$ python -q
>>> import numpy as np
>>> import numpy.linalg as la
>>> np.set_printoptions(precision=2, suppress=True, linewidth=120)
>>> mat = np.array([[0, 0, 0, 0, 1, 1, 0],
...     [0, 0, 0, 0, 0, 0, 0],
...     [0, 0, 0, 0, 0, 1, 1],
...     [0, 0, 0, 0, 0, 0, 1],
...     [1, 0, 0, 0, 0, 1, 1],
...     [1, 0, 1, 0, 1, 0, 1],
...     [0, 0, 1, 1, 1, 1, 0]])
>>> mat
array([[0, 0, 0, 0, 1, 1, 0],
       [0, 0, 0, 0, 0, 0, 0],
       [0, 0, 0, 0, 0, 1, 1],
       [0, 0, 0, 0, 0, 0, 1],
       [1, 0, 0, 0, 0, 1, 1],
       [1, 0, 1, 0, 1, 0, 1],
       [0, 0, 1, 1, 1, 1, 0]])
>>> W = np.array([[5, 2, 5, 1, 9],
...     [4, 5, 7, 2, 8],
...     [5, 4, 8, 7, 7],
...     [1, 5, 2, 6, 9],
...     [3, 5, 4, 7, 6],
...     [4, 1, 9, 7, 3],
...     [1, 3, 1, 9, 5]])
>>> beta = np.array([8, 7, 3, 6, 7])
>>> act = np.maximum(mat @ W + beta, 0)
>>> la.matrix_rank(act)
np.int64(5)
>>> act
array([[15, 13, 16, 20, 16],
       [ 8,  7,  3,  6,  7],
       [13, 11, 13, 22, 15],
       [ 9, 10,  4, 15, 12],
       [18, 13, 18, 23, 24],
       [22, 21, 21, 30, 34],
       [21, 22, 26, 33, 32]])
>>> C = np.array([[1, 3, 0], [0, 1, 3], [0, 2, 1], [1, 0, 1], [1, 3, 0]])
>>> act @ C
array([[ 51, 138,  75],
       [ 21,  58,  30],
       [ 50, 121,  68],
       [ 36,  81,  49],
       [ 65, 175,  80],
       [ 86, 231, 114],
       [ 86, 233, 125]])
>>> rng = np.random.default_rng(318260)
>>> labels = rng.permutation(7)
>>> labels
array([2, 1, 3, 6, 0, 5, 4])
>>> other = mat[labels][:, labels]
>>> other
array([[0, 0, 0, 1, 0, 1, 0],
       [0, 0, 0, 0, 0, 0, 0],
       [0, 0, 0, 1, 0, 0, 0],
       [1, 0, 1, 0, 0, 1, 1],
       [0, 0, 0, 0, 0, 1, 1],
       [1, 0, 0, 1, 1, 0, 1],
       [0, 0, 0, 1, 1, 1, 0]])
>>> round(la.eigvalsh(mat).min(), 2)
np.float64(-1.86)
>>> [round(float(la.det(mat[:i, :i])), 2) + 0 for i in range(1, 8)]
[0.0, 0.0, 0.0, 0.0, 0.0, 0.0, 0.0]
>>> M = np.loadtxt("run2.csv", delimiter=",")
>>> M
array([[-0.3, -0.1,  1.7,  0.6, -0.3, -0.5, -2. , -1.4],
       [-0.8, -2. ,  0.5,  0.7,  0.6,  1.2, -0.4,  0.8],
       [ 0.1, -1.7, -0.5,  0.2, -0.1,  0.5, -0.8, -0.9],
       [-0.4, -1.4,  1.7, -0.6,  0.4, -1. , -0.4, -2.5],
       [-1.3,  1. ,  0.3, -1.3,  1.8,  0.6,  0.7,  0.2],
       [ 0.3,  0.3, -0.6,  0.2,  1. , -0.6, -0.1, -0.8],
       [ 1.3,  0.6,  0. ,  0.5,  0.1, -0.3,  0.3, -0.2],
       [ 1.3, -1.2,  1.2,  0.3,  0.9,  1. ,  0.8,  0.4],
       [-0.7, -1.6, -0.1,  0.8, -0.3,  0.3,  1.3,  2.4],
       [ 0.8, -0.7, -0.2,  0. ,  0.6, -0.8, -0.6, -0.7],
       [ 1.4, -0.1,  1.3,  0.8, -0.4, -0.3,  1.7, -0.6],
       [ 1. , -1. ,  1.6, -1.1,  0. , -1.2,  0.1, -0.7],
       [ 7. , -0.5, -1.5,  2. ,  0.5,  1.5,  4.5, -6.5],
       [ 0.8, -0.1,  1. , -1. , -0.9, -1.2,  0.8, -1.9],
       [ 1.2, -0.3,  0. , -1.2,  0. , -0.9,  0.2,  0.2],
       [-0.9,  1.3, -1.2,  0.3, -2. , -0.7,  1.2, -0.6],
       [-1.3, -0.3, -0.4, -0.2,  0.1, -0.6,  1.3, -0.3],
       [ 0.3, -0.9, -0.3, -2.1,  2.1,  1.4, -1. ,  0.2],
       [ 0.3, -1.9, -0.4, -0.6, -0.9,  0.3, -0.6,  0.2],
       [-1.4, -0.3, -0.4,  0.7, -0.4,  0.3, -0.5,  0.9],
       [-0.9,  0.7, -0.4, -0.4, -0.1,  2. , -0.6, -2.7],
       [ 0.1, -0.2, -0.3, -1.4, -0.5,  1.4,  1.3,  0.1],
       [ 0. , -2.8, -0.3,  0.1, -0.1, -1.2, -1. ,  2.3]])
>>> C = M[[14, 3]].astype(float)
>>> for _ in range(3):
...     labels = la.norm(M[:, None] - C, axis=-1).argmin(axis=1)
...     C = np.array([M[labels == j].mean(axis=0) for j in range(2)])
... 
>>> labels
array([1, 0, 0, 1, 0, 0, 0, 0, 0, 0, 0, 0, 0, 0, 0, 0, 0, 0, 0, 0, 1, 0, 0])
>>> C[1] - C[0]
array([-1.01,  0.35,  1.01, -0.02, -0.1 ,  0.13, -1.46, -1.92])
>>> np.bincount(labels)
array([20,  3])
>>> other = M + rng.integers(-2, 3, (23, 1)) @ rng.integers(-2, 3, (1, 8))
>>> other
array([[-0.3, -0.1,  1.7,  0.6, -0.3, -0.5, -2. , -1.4],
       [-0.8, -2. ,  0.5, -1.3,  0.6,  1.2, -0.4,  0.8],
       [ 0.1, -1.7, -0.5, -3.8, -0.1,  0.5, -0.8, -0.9],
       [-0.4, -1.4,  1.7, -4.6,  0.4, -1. , -0.4, -2.5],
       [-1.3,  1. ,  0.3, -1.3,  1.8,  0.6,  0.7,  0.2],
       [ 0.3,  0.3, -0.6,  2.2,  1. , -0.6, -0.1, -0.8],
       [ 1.3,  0.6,  0. , -3.5,  0.1, -0.3,  0.3, -0.2],
       [ 1.3, -1.2,  1.2,  0.3,  0.9,  1. ,  0.8,  0.4],
       [-0.7, -1.6, -0.1, -1.2, -0.3,  0.3,  1.3,  2.4],
       [ 0.8, -0.7, -0.2,  2. ,  0.6, -0.8, -0.6, -0.7],
       [ 1.4, -0.1,  1.3,  0.8, -0.4, -0.3,  1.7, -0.6],
       [ 1. , -1. ,  1.6,  0.9,  0. , -1.2,  0.1, -0.7],
       [ 7. , -0.5, -1.5, -2. ,  0.5,  1.5,  4.5, -6.5],
       [ 0.8, -0.1,  1. ,  3. , -0.9, -1.2,  0.8, -1.9],
       [ 1.2, -0.3,  0. , -3.2,  0. , -0.9,  0.2,  0.2],
       [-0.9,  1.3, -1.2,  0.3, -2. , -0.7,  1.2, -0.6],
       [-1.3, -0.3, -0.4, -2.2,  0.1, -0.6,  1.3, -0.3],
       [ 0.3, -0.9, -0.3, -2.1,  2.1,  1.4, -1. ,  0.2],
       [ 0.3, -1.9, -0.4,  1.4, -0.9,  0.3, -0.6,  0.2],
       [-1.4, -0.3, -0.4,  0.7, -0.4,  0.3, -0.5,  0.9],
       [-0.9,  0.7, -0.4, -0.4, -0.1,  2. , -0.6, -2.7],
       [ 0.1, -0.2, -0.3,  0.6, -0.5,  1.4,  1.3,  0.1],
       [ 0. , -2.8, -0.3,  4.1, -0.1, -1.2, -1. ,  2.3]])
>>> np.abs(other - M).sum(axis=1)
array([0., 2., 4., 4., 0., 2., 4., 0., 2., 2., 0., 2., 4., 4., 2., 0., 2., 0., 2., 0., 0., 2., 4.])
>>> la.matrix_rank(other - M, tol=1e-8)
np.int64(1)
